>>> import numpy as np
>>> import numpy.linalg as la
>>> np.set_printoptions(precision=2, suppress=True, linewidth=120)
>>> arr = np.load("test7.npy")
>>> print(arr)
[[ 1 -1  1 -1]
 [-2  2 -2  2]
 [ 1 -1  1 -1]
 [-2  2 -2  2]]
>>> rng = np.random.default_rng(85879)
>>> lab = rng.permutation(4)
>>> print(lab)
[1 2 3 0]
>>> other = arr[lab][:, lab]
>>> print(np.round(np.sort(np.abs(la.eigvals(other))), 2) + 0)
[0. 0. 0. 6.]
>>> print(np.round(la.det(other), 2), np.round(la.det(arr[lab]), 2))
0.0 0.0
>>> print(np.allclose(other, arr))
False
>>> r0, g = arr[1], arr[2]
>>> print(r0 @ g)
-8
>>> p = (r0 @ g) / (r0 @ r0) * r0
>>> print(p)
[ 1. -1.  1. -1.]
>>> print(la.cond(arr) > 100)
True
>>> print([round(float(x), 2) for x in la.svd(arr, compute_uv=False)[:3]])
[6.32, 0.0, 0.0]
>>> print(round(la.norm(arr, 2) / la.norm(arr), 2))
1.0
>>> E = np.load("data.npy")
>>> print(E)
[[ 0  0  0]
 [ 1 -3  0]
 [ 2 -3 -3]]
>>> print(E @ E)
[[ 0  0  0]
 [-3  9  0]
 [-9 18  9]]
>>> print(la.matrix_rank(E - E[0, 0] * np.eye(3)))
2
>>> print(np.prod(np.diag(E)), round(float(la.det(E)), 2))
0 0.0
>>> print(la.matrix_power(E - np.diag(np.diag(E)), 3))
[[0 0 0]
 [0 0 0]
 [0 0 0]]
>>> left, sv, Vh = la.svd(E)
>>> print(np.argmax(sv[:-1] / (sv[1:] + 1e-6)) + 1)
2
>>> other = left[:, :2] @ np.diag(sv[:2]) @ Vh[:2]
>>> print(round(float(np.abs(E - other).max()), 2))
0.0
>>> print(la.matrix_rank(other))
2
>>> print(round(float(la.norm(E - other, 2)), 2), np.round(sv[2], 2))
0.0 0.0
>>> X = np.load("m.npy")
>>> print(X)
[[-1. -1.  0.]
 [-1.  0.  0.]
 [ 0.  0.  4.]]
>>> other = X + rng.integers(-2, 3, (3, 2)) @ rng.integers(-2, 3, (2, 3))
>>> print(other)
[[-1. -3. -2.]
 [-3. -1.  3.]
 [ 0. -1.  3.]]
>>> print(np.abs(other - X).sum(axis=1))
[4. 6. 2.]
>>> print(np.round(la.svd(other - X, compute_uv=False), 2) + 0)
[4.11 2.66 0.  ]
>>> feats = np.loadtxt("x.csv", delimiter=",")
>>> print(feats)
[[ 2.  2.  9.]
 [ 2.  0.  3.]
 [ 2.  4. 11.]
 [ 2.  2.  5.]
 [ 2.  2.  5.]
 [ 2.  0.  0.]
 [ 2.  1.  6.]
 [ 2.  0.  2.]
 [ 2.  0.  6.]
 [ 2.  0.  4.]
 [ 2.  0.  0.]
 [ 2.  2.  2.]
 [ 2.  1.  3.]
 [ 2.  6. 13.]
 [ 2.  0.  2.]
 [ 2.  1.  0.]
 [ 2.  0.  8.]]
>>> other = np.c_[feats[:, :1] @ np.array([[4]]), np.array([3, 2, 0, 2, 1, 3, 2, 1, 3, 1, 0, 0, 1, 2, 0, 2, 1])]
>>> print(other)
[[8. 3.]
 [8. 2.]
 [8. 0.]
 [8. 2.]
 [8. 1.]
 [8. 3.]
 [8. 2.]
 [8. 1.]
 [8. 3.]
 [8. 1.]
 [8. 0.]
 [8. 0.]
 [8. 1.]
 [8. 2.]
 [8. 0.]
 [8. 2.]
 [8. 1.]]
>>> print(np.round(la.lstsq(feats, other[:, 0])[0], 2) + 0)
[4. 0. 0.]
>>> print(la.matrix_rank(np.c_[feats, other]))
4
>>> print(la.norm(la.qr(feats)[0].T @ other, axis=0) ** 2 / ((other ** 2).sum(axis=0) + 1e-12))
[1.   0.67]
>>> x = np.array([2, 0])
>>> target = other @ x
>>> print(np.round(la.lstsq(other, target)[0], 2) + 0)
[2. 0.]
>>> print(np.round(la.solve(other.T @ other, other.T @ target), 2) + 0)
[2. 0.]
>>> target = target + 0.02 * rng.normal(size=17)
>>> print(target)
[16.02 15.98 15.97 16.   15.99 15.95 15.98 16.   16.   16.02 15.99 16.04 16.01 15.98 16.02 15.99 16.  ]
>>> b, *_ = la.lstsq(other, target)
>>> print([round(float(la.norm(la.solve(other.T @ other + lam * np.eye(2), other.T @ target))), 2) for lam in (0, 1, 10, 100)])
[2.0, 2.0, 1.96, 1.81]
>>> print(np.round(other.T @ (target - other @ b), 2) + 0)
[0. 0.]
>>> print(b)
[ 2.   -0.01]
>>> print(b.round())
[ 2. -0.]
>>> other = feats / np.sqrt((feats ** 2).mean(axis=1, keepdims=True))
>>> print(la.norm(other, axis=1))
[1.73 1.73 1.73 1.73 1.73 1.73 1.73 1.73 1.73 1.73 1.73 1.73 1.73 1.73 1.73 1.73 1.73]
>>> A = np.load("w.npy")
>>> print(A)
[[ 2  1  0]
 [-1 -2  3]
 [-1 -5  2]]
>>> proj = np.triu(np.array([[9, -1, 1], [-8, 4, 7], [0, 0, -3]]), 1) + np.eye(3)
>>> other = proj @ A @ la.inv(proj)
>>> print(np.trace(other), np.trace(A))
2.0 2
>>> print(np.round(la.det(other), 2))
21.0
>>> print(other)
[[  2.   0.  -3.]
 [ -8. -45. 340.]
 [ -1.  -6.  45.]]
>>> lab = rng.permutation(3)
>>> print(lab)
[0 1 2]
>>> other = A[lab][:, lab]
>>> print(np.trace(other))
2
>>> print(round(float(la.det(other)), 2), np.round(la.det(A[lab]), 2))
21.0 21.0
>>> W1 = np.array([[-3, -4, -1, -1, 8], [-8, -2, 7, -3, -1], [-7, -4, 7, -8, 0]])
>>> b = np.array([2, -2, 2, 2, -2])
>>> H = np.maximum(A @ W1 + b, 0)
>>> print(la.matrix_rank(H))
3
>>> basis = np.array([[-2, -1, 2], [-2, 1, -2], [1, -2, 3], [-2, 2, 0], [3, -1, 1]])
>>> print(W1 @ basis)
[[ 39  -9   7]
 [ 30 -13   8]
 [ 45 -27  15]]
>>> ev, evecs = la.eigh(X)
>>> print(la.svd(X, compute_uv=False))
[4.   1.62 0.62]
>>> print(np.round(evecs @ np.diag(ev) @ evecs.T, 2) + 0)
[[-1. -1.  0.]
 [-1.  0.  0.]
 [ 0.  0.  4.]]
>>> print(la.eigvalsh(X @ X))
[ 0.38  2.62 16.  ]
>>> print(ev)
[-1.62  0.62  4.  ]
>>> print(np.unique(ev.round(6) + 0, return_counts=True)[1])
[1 1 1]
>>> sv = 3 * 0.7 ** np.arange(3)
>>> q, _ = la.qr(np.array([[0.7, -0.9, -0.2], [-0.2, -1.1, 0.8], [-0.8, -0.7, 1.3]]))
>>> data = rng.normal(size=(22, 3)) * sv @ q
>>> print(data)
[[ 1.34  3.7  -0.92]
 [-3.4  -1.51  5.05]
 [ 0.95  3.13  0.02]
 [ 0.95  0.82  1.06]
 [ 0.61 -3.86 -0.1 ]
 [ 3.11  1.14 -3.73]
 [ 1.92 -0.48  2.66]
 [-0.91  3.01  2.71]
 [-2.39  1.7   0.87]
 [ 0.27 -3.09  2.96]
 [ 2.61  1.48 -2.26]
 [-0.42 -3.23  1.72]
 [-0.27 -0.99  0.08]
 [ 2.68  0.63 -1.55]
 [-1.39  0.57  2.8 ]
 [ 0.25 -0.93 -1.74]
 [ 4.51  4.59 -1.97]
 [ 0.44  2.86  0.26]
 [-3.09 -1.7  -2.04]
 [ 4.24 -1.34  1.89]
 [ 0.93 -1.58  1.36]
 [ 0.67  1.52 -0.69]]
>>> other = np.c_[data[:, :2] @ np.array([[0, 1], [0, 3]]), np.array([3, 2, 0, 3, 1, 0, 3, 1, 0, 0, 3, 2, 2, 1, 2, 3, 2, 1, 0, 3, 3, 1])]
>>> print(other)
[[  0.    12.45   3.  ]
 [  0.    -7.92   2.  ]
 [  0.    10.34   0.  ]
 [  0.     3.41   3.  ]
 [  0.   -10.96   1.  ]
 [  0.     6.52   0.  ]
 [  0.     0.47   3.  ]
 [  0.     8.13   1.  ]
 [  0.     2.69   0.  ]
 [  0.    -9.01   0.  ]
 [  0.     7.04   3.  ]
 [  0.   -10.12   2.  ]
 [  0.    -3.23   2.  ]
 [  0.     4.58   1.  ]
 [  0.     0.31   2.  ]
 [  0.    -2.56   3.  ]
 [  0.    18.27   2.  ]
 [  0.     9.01   1.  ]
 [  0.    -8.19   0.  ]
 [  0.     0.21   3.  ]
 [  0.    -3.81   3.  ]
 [  0.     5.22   1.  ]]
>>> print(la.matrix_rank(np.c_[data, other]))
4
>>> print(la.matrix_rank(other))
2
>>> print(la.norm(la.qr(data)[0].T @ other, axis=0) ** 2 / ((other ** 2).sum(axis=0) + 1e-12))
[0.   1.   0.33]
>>> print(round(data[9] @ data[16], 2))
-18.82
>>> print(np.round(la.norm(data[9], 1), 2), round(float(la.norm(data[9], np.inf)), 2))
6.32 3.09
>>> print(round(la.norm(data, "nuc"), 2))
30.23
>>> mat = np.load("layer0.npy")
>>> print(mat)
[[ 1.   -0.26 -0.05  1.7 ]
 [ 1.   -0.1  -0.2   1.6 ]]
>>> r0 = np.array([6, 8, 4])
>>> print(np.convolve(mat[1], r0))
[ 6.   7.4  2.   7.6 12.   6.4]
>>> print(np.correlate(mat[1], mat[0], "full"))
[ 1.7  -0.22 -0.59  3.76 -0.13 -0.62  1.6 ]
>>> print(np.polyval(r0, mat[1]))
[18.    3.26  2.64 32.16]
>>> other = mat + rng.integers(-2, 3, (2, 1)) @ rng.integers(-2, 3, (1, 4))
>>> print(other)
[[ 0.   -1.26 -2.05  0.7 ]
 [ 2.    0.9   1.8   2.6 ]]
>>> print(other - mat)
[[-1. -1. -2. -1.]
 [ 1.  1.  2.  1.]]
>>> print(np.round(la.svd(other - mat, compute_uv=False), 2) + 0)
[3.74 0.  ]
>>> left, sv, Vh = la.svd(mat)
>>> print(np.argmax(sv[:-1] / (sv[1:] + 1e-6)) + 1)
1
>>> print(sv)
[2.75 0.16]
>>> other = left[:, :1] @ np.diag(sv[:1]) @ Vh[:1]
>>> print(la.matrix_rank(mat, rtol=0.05))
2
>>> print(la.matrix_rank(other))
1
>>> print(round(la.norm(mat - other, 2), 2), round(float(sv[1]), 2))
0.16 0.16
>>> print([round(float(x), 2) for x in la.svd(mat, compute_uv=False)[:3]])
[2.75, 0.16]
>>> print(round(float(la.norm(mat, 2) / la.norm(mat)), 2))
1.0
>>> print(np.argsort(-la.norm(mat, axis=0).round(6), kind="stable")[:3])
[3 0 1]
>>> m1 = np.load("sample9.npy")
>>> print(m1)
[[3 5 4]
 [4 3 5]
 [5 4 3]]
>>> print(la.norm(m1, axis=1))
[7.07 7.07 7.07]
>>> print(np.round(la.norm(m1[2], 1), 2), round(la.norm(m1[2], np.inf), 2))
12.0 5.0
>>> print(la.norm(m1, axis=0))
[7.07 7.07 7.07]
>>> proj = np.triu(np.array([[1, -1, 2], [2, 2, -2], [1, 2, 2]]), 1) + np.eye(3)
>>> other = proj @ m1 @ la.inv(proj)
>>> print(la.matrix_rank(other))
3
>>> print(np.poly(other))
[  1.  -9. -33. -36.]
>>> print(np.trace(other), np.trace(m1))
9.0 9
>>> print(proj @ m1 - m1 @ proj)
[[  6.   8.   5.]
 [-10.  -4.  -8.]
 [  0.   5.  -2.]]
>>> print(other)
[[  9.  19.  25.]
 [ -6. -11. -11.]
 [  5.   9.  11.]]
>>> print(round(la.det(other), 2))
36.0
